% ipython --no-banner

In [1]: import numpy as np

In [2]: np.set_printoptions(precision=1, suppress=True, linewidth=200, sign=" ")

In [3]: X = np.load("sample13.npy")

In [4]: X
Out[4]: 
array([[ 2,  0,  0,  0],
       [-3,  2,  0,  0],
       [ 1, -2,  1,  0],
       [ 3,  3,  1,  1]])

In [5]: vec = np.array([1, 2, 2, 2])

In [6]: target = X @ vec

In [7]: target
Out[7]: array([ 2,  1, -1, 13])

In [8]: print(np.linalg.solve(X.T, X[0]))
[ 1.  0.  0.  0.]

In [9]: np.linalg.solve(X, target + X[:, 1])
Out[9]: array([ 1.,  3.,  2.,  2.])

In [10]: print(np.linalg.solve(X, -3 * target))
[-3. -6. -6. -6.]

In [11]: print(np.linalg.solve(X, X[:, 3]))
[-0.  0.  0.  1.]

In [12]: W0 = np.array([[-0.3, -0.2, 2.2, 0.2],
    ...:     [1.4, -0.1, -0.1, -1.6],
    ...:     [-0.7, -1.4, 0.5, -0.5],
    ...:     [0.0, -1.1, 1.4, 0.6],
    ...:     [0.1, 1.1, 0.9, 1.2],
    ...:     [10.0, 16.0, -44.0, 16.0],
    ...:     [-0.7, 0.5, -0.1, 1.5],
    ...:     [-2.2, 0.2, 0.3, 0.6],
    ...:     [0.3, -0.3, -0.4, 0.2],
    ...:     [-1.0, -0.8, 0.9, 1.3],
    ...:     [0.1, 0.4, -2.7, -1.0]])

In [13]: # row 5 is much longer than the rest

In [14]: W = np.array([[3, 3], [-1, 0], [-3, -3], [1, -3]])

In [15]: c = np.array([1, 0])

In [16]: act = np.maximum(W0 @ W + c, 0)

In [17]: (act > 0).astype(int)
Out[17]: 
array([[ 0,  0],
       [ 1,  1],
       [ 0,  0],
       [ 0,  0],
       [ 0,  0],
       [ 1,  1],
       [ 1,  0],
       [ 0,  0],
       [ 1,  1],
       [ 0,  0],
       [ 1,  1]])

In [18]: act
Out[18]: 
array([[   0. ,    0. ],
       [   4. ,    9.3],
       [   0. ,    0. ],
       [   0. ,    0. ],
       [   0. ,    0. ],
       [ 163. ,  114. ],
       [   0.2,    0. ],
       [   0. ,    0. ],
       [   3.6,    1.5],
       [   0. ,    0. ],
       [   8. ,   11.4]])

In [19]: Z = np.array([[7, 1], [6, 1]])

In [20]: act @ Z
Out[20]: 
array([[    0. ,     0. ],
       [   83.8,    13.3],
       [    0. ,     0. ],
       [    0. ,     0. ],
       [    0. ,     0. ],
       [ 1825. ,   277. ],
       [    1.4,     0.2],
       [    0. ,     0. ],
       [   34.2,     5.1],
       [    0. ,     0. ],
       [  124.4,    19.4]])

In [21]: W @ Z
Out[21]: 
array([[ 39,   6],
       [ -7,  -1],
       [-39,  -6],
       [-11,  -2]])

In [22]: (act @ Z).round(6).argmax(axis=1)
Out[22]: array([ 0,  0,  0,  0,  0,  0,  0,  0,  0,  0,  0])

In [23]: th = np.radians(36)

In [24]: R = np.eye(4)

In [25]: R[2, 2] = R[0, 0] = np.cos(th)

In [26]: R[2, 0], R[0, 2] = -np.sin(th), np.sin(th)

In [27]: R
Out[27]: 
array([[ 0.8,  0. ,  0.6,  0. ],
       [ 0. ,  1. ,  0. ,  0. ],
       [-0.6,  0. ,  0.8,  0. ],
       [ 0. ,  0. ,  0. ,  1. ]])

In [28]: Y = W0 @ R.T

In [29]: np.abs(Y - W0).max(axis=0)
Out[29]: array([ 27.8,   0. ,   2.5,   0. ])

In [30]: round(float(np.linalg.det(R)), 1), round(float(np.trace(R)), 1)
Out[30]: (1.0, 3.6)

In [31]: rng = np.random.default_rng(54365)

In [32]: lab = rng.permutation(4)

In [33]: lab
Out[33]: array([ 1,  2,  0,  3])

In [34]: Y = R[lab][:, lab]

In [35]: np.diag(Y)
Out[35]: array([ 1. ,  0.8,  0.8,  1. ])

In [36]: print(round(np.linalg.det(Y), 1), round(float(np.linalg.det(R[lab])), 1))
1.0 1.0

In [37]: lab = W0[:, 1] > np.median(W0[:, 1])

In [38]: r0 = W0[lab].mean(axis=0) - W0[~lab].mean(axis=0)

In [39]: ((W0 - W0.mean(axis=0)) @ r0 > 0).astype(int)
Out[39]: array([ 0,  0,  0,  0,  0,  1,  0,  0,  0,  0,  0])

In [40]: print(r0)
[ 1.5  4.3 -9.9  3.6]

In [41]: np.round((((W0 - W0.mean(axis=0)) @ r0 > 0) == lab).mean(), 1)
Out[41]: np.float64(0.6)

In [42]: K = np.load("m.npy")

In [43]: K
Out[43]: 
array([[-13,   5,   9,  12],
       [  0,   0,   0,   0],
       [ -8,   0,   3,   5],
       [  0,   0,   0,   0],
       [  0,   5,   8,  -2],
       [ -5,   5,   6,   7],
       [ -5,   3,   6,  -6],
       [ -5,   5,   6,   7],
       [  8,   5,   5,  -7],
       [  0,   0,   0,   0],
       [  0,   0,   0,   0],
       [ -5,   8,  14,  -8],
       [  8,   5,   5,  -7],
       [ -8,   0,   3,   5],
       [-13,   3,   9,  -1],
       [-13,   3,   9,  -1],
       [  0,   0,   0,   0],
       [  0,   0,   0,   0],
       [ -5,   5,   6,   7],
       [  0,   0,   0,   0],
       [  3,  10,  11,   0],
       [  0,   0,   0,   0],
       [  0,   0,   0,   0],
       [ -5,   3,   6,  -6],
       [  0,   0,   0,   0],
       [  0,   0,   0,   0],
       [ -8,   0,   3,   5],
       [ -5,   8,  14,  -8],
       [ -8,   0,   3,   5],
       [ -5,   5,   6,   7],
       [  0,   0,   0,   0]])

In [44]: np.linalg.svd(K, compute_uv=False)
Out[44]: array([ 45.5,  32.3,  17.7,   1.9])

In [45]: np.count_nonzero(K)
Out[45]: np.int64(70)

In [46]: np.zeros(31, 4)
TypeError: Cannot interpret '4' as a data type


In [47]: print(np.diff(K, axis=0))
[[ 13  -5  -9 -12]
 [ -8   0   3   5]
 [  8   0  -3  -5]
 [  0   5   8  -2]
 [ -5   0  -2   9]
 [  0  -2   0 -13]
 [  0   2   0  13]
 [ 13   0  -1 -14]
 [ -8  -5  -5   7]
 [  0   0   0   0]
 [ -5   8  14  -8]
 [ 13  -3  -9   1]
 [-16  -5  -2  12]
 [ -5   3   6  -6]
 [  0   0   0   0]
 [ 13  -3  -9   1]
 [  0   0   0   0]
 [ -5   5   6   7]
 [  5  -5  -6  -7]
 [  3  10  11   0]
 [ -3 -10 -11   0]
 [  0   0   0   0]
 [ -5   3   6  -6]
 [  5  -3  -6   6]
 [  0   0   0   0]
 [ -8   0   3   5]
 [  3   8  11 -13]
 [ -3  -8 -11  13]
 [  3   5   3   2]
 [  5  -5  -6  -7]]

In [48]: np.unravel_index(np.abs(K).argmax(), K.shape)
Out[48]: (np.int64(11), np.int64(2))

In [49]: A = np.load("dump.npy")

In [50]: A
Out[50]: 
array([[ 0,  0,  2,  0,  0],
       [ 0,  0,  0,  0,  0],
       [ 0,  5,  0,  4,  0],
       [ 0,  0,  0, -4,  0],
       [ 0,  2,  0,  0,  0],
       [ 0,  0,  2,  0,  0]])

In [51]: # column 4 repeats column 0

In [52]: th = np.radians(11)

In [53]: R = np.eye(5)

In [54]: R[4, 4] = R[2, 2] = np.cos(th)

In [55]: R[4, 2], R[2, 4] = -np.sin(th), np.sin(th)

In [56]: print(R)
[[ 1.   0.   0.   0.   0. ]
 [ 0.   1.   0.   0.   0. ]
 [ 0.   0.   1.   0.   0.2]
 [ 0.   0.   0.   1.   0. ]
 [ 0.   0.  -0.2  0.   1. ]]

In [57]: Y = A @ R.T

In [58]: np.allclose(np.linalg.norm(A, axis=1), np.linalg.norm(Y, axis=1))
Out[58]: True

In [59]: print(round(np.linalg.det(R), 1), np.round(np.trace(R), 1))
1.0 5.0

In [60]: left, sv, vt = np.linalg.svd(A)

In [61]: V = vt[:(sv > 1e-8).sum()]

In [62]: vec = A[3] + 3 * A[2] + rng.integers(2) * np.eye(5)[2]

In [63]: vec
Out[63]: array([  0.,  15.,   0.,   8.,   0.])

In [64]: np.linalg.matrix_rank(np.vstack([A, vec]))
Out[64]: np.int64(3)

In [65]: np.round(V.T @ V, 1) + 0
Out[65]: 
array([[ 0.,  0.,  0.,  0.,  0.],
       [ 0.,  1.,  0.,  0.,  0.],
       [ 0.,  0.,  1.,  0.,  0.],
       [ 0.,  0.,  0.,  1.,  0.],
       [ 0.,  0.,  0.,  0.,  0.]])

In [66]: rk = np.linalg.matrix_rank(A)

In [67]: rk
Out[67]: np.int64(3)

In [68]: ns = np.linalg.svd(A)[2][rk:].T

In [69]: ns.shape
Out[69]: (5, 2)

In [70]: np.allclose(A @ ns, 0)
Out[70]: True

In [71]: print(np.linalg.matrix_rank(A.T @ A), np.linalg.matrix_rank(A @ A.T))
3 3

In [72]: print([int(np.linalg.matrix_rank(np.delete(A, i, axis=0))) for i in range(6)])
[3, 3, 3, 3, 3, 3]

In [73]: print(A @ ns)
[[ 0.  0.]
 [ 0.  0.]
 [ 0.  0.]
 [ 0.  0.]
 [ 0.  0.]
 [ 0.  0.]]

In [74]: ns @ ns.T
Out[74]: 
array([[ 1.,  0.,  0.,  0.,  0.],
       [ 0.,  0.,  0.,  0.,  0.],
       [ 0.,  0.,  0.,  0.,  0.],
       [ 0.,  0.,  0.,  0.,  0.],
       [ 0.,  0.,  0.,  0.,  1.]])
